% ipython --no-banner

In [1]: import numpy as np

In [2]: import numpy.linalg as la

In [3]: np.set_printoptions(suppress=True, linewidth=200)

In [4]: E = np.array([[1, -3, -1, 3], [-3, 0, 0, -2], [0, -3, 1, 1]])

In [5]: E
Out[5]: 
array([[ 1, -3, -1,  3],
       [-3,  0,  0, -2],
       [ 0, -3,  1,  1]])

In [6]: th = np.radians(180)

In [7]: R = np.eye(4)

In [8]: R[1, 1] = R[0, 0] = np.cos(th)

In [9]: R[1, 0], R[0, 1] = -np.sin(th), np.sin(th)

In [10]: R.round(2) + 0
Out[10]: 
array([[-1.,  0.,  0.,  0.],
       [ 0., -1.,  0.,  0.],
       [ 0.,  0.,  1.,  0.],
       [ 0.,  0.,  0.,  1.]])

In [11]: A2 = E @ R.T

In [12]: np.allclose(la.norm(E, axis=1), la.norm(A2, axis=1))
Out[12]: True

In [13]: A2.round(2) + 0
Out[13]: 
array([[-1.,  3., -1.,  3.],
       [ 3.,  0.,  0., -2.],
       [ 0.,  3.,  1.,  1.]])

In [14]: data = np.array([[4, 5, 6], [7, 8, 9], [10, 11, 12], [13, 14, 15]])

In [15]: data
Out[15]: 
array([[ 4,  5,  6],
       [ 7,  8,  9],
       [10, 11, 12],
       [13, 14, 15]])

In [16]: # rank 2

In [17]: A2 = data[0, 0] * data[1:] - np.outer(data[1:, 0], data[0])

In [18]: A2
Out[18]: 
array([[  0,  -3,  -6],
       [  0,  -6, -12],
       [  0,  -9, -18]])

In [19]: la.matrix_rank(A2), la.matrix_rank(data)
Out[19]: (np.int64(1), np.int64(2))

In [20]: la.lstsq(data[:-1].T, data[-1])[2]
Out[20]: np.int32(2)

In [21]: round(np.trace(la.pinv(data) @ data), 2)
Out[21]: np.float64(2.0)

In [22]: K = np.load("arr.npy")

In [23]: K
Out[23]: 
array([[ 1, -1,  1, -1],
       [ 1,  0,  0,  0],
       [ 1,  1,  1,  1]])

In [24]: # column 3 repeats column 1

In [25]: x0 = np.array([3, 2, 3, 1])

In [26]: la.norm(K @ x0) <= la.norm(K, 2) * la.norm(x0) + 1e-9
Out[26]: np.True_

In [27]: np.einsum("ij,j->i", K, x0)
Out[27]: array([3, 3, 9])

In [28]: K @ np.ones(4)
Out[28]: array([0., 1., 4.])

In [29]: K @ np.eye(4)[2]
Out[29]: array([1., 0., 1.])

In [30]: f, g = K[1], K[2]

In [31]: f @ f
Out[31]: np.int64(1)

In [32]: p = (f @ g) / (f @ f) * f

In [33]: np.outer(f, g)
Out[33]: 
array([[1, 1, 1, 1],
       [0, 0, 0, 0],
       [0, 0, 0, 0],
       [0, 0, 0, 0]])

In [34]: p
Out[34]: array([1., 0., 0., 0.])

In [35]: la.matrix_rank(np.outer(f, g))
Out[35]: np.int64(1)
